In [1]: import numpy as np

In [2]: np.set_printoptions(suppress=True, linewidth=140)

In [3]: W0 = np.load("layer5.npy")

In [4]: W0
Out[4]: 
array([[ 4,  3, -5],
       [-6, -2,  5],
       [ 0, -3,  3]])

In [5]: U, sig, VT = np.linalg.svd(W0)

In [6]: print(sig.round(1) + 0)
[11.1  3.2  0. ]

In [7]: np.argmax(sig[:-1] / (sig[1:] + 1e-6)) + 1
Out[7]: np.int64(2)

In [8]: B = U[:, :2] @ np.diag(sig[:2]) @ VT[:2]

In [9]: np.round(np.linalg.norm(W0 - B, 2), 1), round(float(sig[2]), 1)
Out[9]: (np.float64(0.0), 0.0)

In [10]: B.round(1) + 0
Out[10]: 
array([[ 4.,  3., -5.],
       [-6., -2.,  5.],
       [ 0., -3.,  3.]])

In [11]: np.linalg.matrix_rank(B)
Out[11]: np.int64(2)

In [12]: np.round(np.abs(W0 - B).max(), 1)
Out[12]: np.float64(0.0)

In [13]: rng = np.random.default_rng(138)

In [14]: idx = rng.permutation(3)

In [15]: idx
Out[15]: array([2, 0, 1])

In [16]: B = W0[idx][:, idx]

In [17]: B
Out[17]: 
array([[ 3,  0, -3],
       [-5,  4,  3],
       [ 5, -6, -2]])

In [18]: np.argsort(-np.linalg.norm(B, axis=0).round(6), kind="stable")[:3]
Out[18]: array([0, 1, 2])

In [19]: print(round(np.linalg.norm(B, 2) / np.linalg.norm(B), 1))
1.0

In [20]: round(np.linalg.norm(W0, 2) / np.linalg.norm(W0), 1)
Out[20]: np.float64(1.0)

In [21]: np.argsort(-np.linalg.norm(W0, axis=0).round(6), kind="stable")[:3]
Out[21]: array([2, 0, 1])

In [22]: [round(float(x), 1) for x in np.linalg.svd(W0, compute_uv=False)[:3]]
Out[22]: [11.1, 3.2, 0.0]

In [23]: r0, g = W0[0], W0[1]

In [24]: r0 @ r0
Out[24]: np.int64(50)

In [25]: p = (r0 @ g) / (r0 @ r0) * r0

In [26]: np.round(np.linalg.norm(r0 + g) ** 2 + np.linalg.norm(r0 - g) ** 2, 1)
Out[26]: np.float64(230.0)

In [27]: p.round(1)
Out[27]: array([-4.4, -3.3,  5.5])

In [28]: np.linalg.matrix_rank(np.outer(r0, g))
Out[28]: np.int64(1)

In [29]: print(np.outer(r0, g))
[[-24  -8  20]
 [-18  -6  15]
 [ 30  10 -25]]

In [30]: feats = np.load("arr.npy")

In [31]: feats
Out[31]: 
array([[ 1,  0,  0],
       [-1,  1,  0],
       [-3, -2,  1]])

In [32]: idx = rng.permutation(3)

In [33]: idx
Out[33]: array([0, 1, 2])

In [34]: B = feats[idx][:, idx]

In [35]: np.trace(B)
Out[35]: np.int64(3)

In [36]: round(float(np.linalg.det(B)), 1), np.round(np.linalg.det(feats[idx]), 1)
Out[36]: (1.0, np.float64(1.0))

In [37]: print(np.allclose(B, feats))
True

In [38]: feats @ feats
Out[38]: 
array([[ 1,  0,  0],
       [-2,  1,  0],
       [-4, -4,  1]])

In [39]: print([int(np.linalg.matrix_rank(np.linalg.matrix_power(feats, p))) for p in range(1, 4)])
[3, 3, 3]

In [40]: np.round(np.sort(np.abs(np.linalg.eigvals(W0))), 1) + 0
Out[40]: array([0. , 5.6, 5.6])

In [41]: np.allclose(W0 @ W0.T, W0.T @ W0)
Out[41]: False

In [42]: np.trace(W0)
Out[42]: np.int64(5)

In [43]: (W0 - W0.T) / 2
Out[43]: 
array([[ 0. ,  4.5, -2.5],
       [-4.5,  0. ,  4. ],
       [ 2.5, -4. ,  0. ]])

In [44]: (W0 + W0.T) / 2
Out[44]: 
array([[ 4. , -1.5, -2.5],
       [-1.5, -2. ,  1. ],
       [-2.5,  1. ,  3. ]])

In [45]: W0 @ W0
Out[45]: 
array([[ -2,  21, -20],
       [-12, -29,  35],
       [ 18,  -3,  -6]])

In [46]: round(float(np.abs(np.linalg.eigvals(W0)).max()), 1)
Out[46]: 5.6

In [47]: np.linalg.matrix_power(W0, 3)
Out[47]: 
array([[-134,   12,   55],
       [ 126,  -83,   20],
       [  90,   78, -123]])

In [48]: np.round(np.linalg.det(W0), 1)
Out[48]: np.float64(-0.0)

In [49]: B = np.array([[-9, -5], [-2, 4]])

In [50]: cent = np.kron(B, feats)

In [51]: round(np.linalg.norm(cent, 2), 1), round(np.linalg.norm(B, 2) * np.linalg.norm(feats, 2), 1)
Out[51]: (np.float64(39.6), np.float64(39.6))

In [52]: cent.shape
Out[52]: (6, 6)

In [53]: cent
Out[53]: 
array([[ -9,   0,   0,  -5,   0,   0],
       [  9,  -9,   0,   5,  -5,   0],
       [ 27,  18,  -9,  15,  10,  -5],
       [ -2,   0,   0,   4,   0,   0],
       [  2,  -2,   0,  -4,   4,   0],
       [  6,   4,  -2, -12,  -8,   4]])

In [54]: np.linalg.matrix_rank(cent)
Out[54]: np.int64(6)

In [55]: X = np.array([[0, 0, 0], [0, 8, 0], [-9, 2, 0], [0, 0, 0]])

In [56]: # rows 0 and 3 are equal

In [57]: np.argsort(-np.linalg.norm(X, axis=0).round(6), kind="stable")[:3]
Out[57]: array([0, 1, 2])

In [58]: round(float(np.linalg.norm(X, 2) / np.linalg.norm(X)), 1)
Out[58]: 0.8
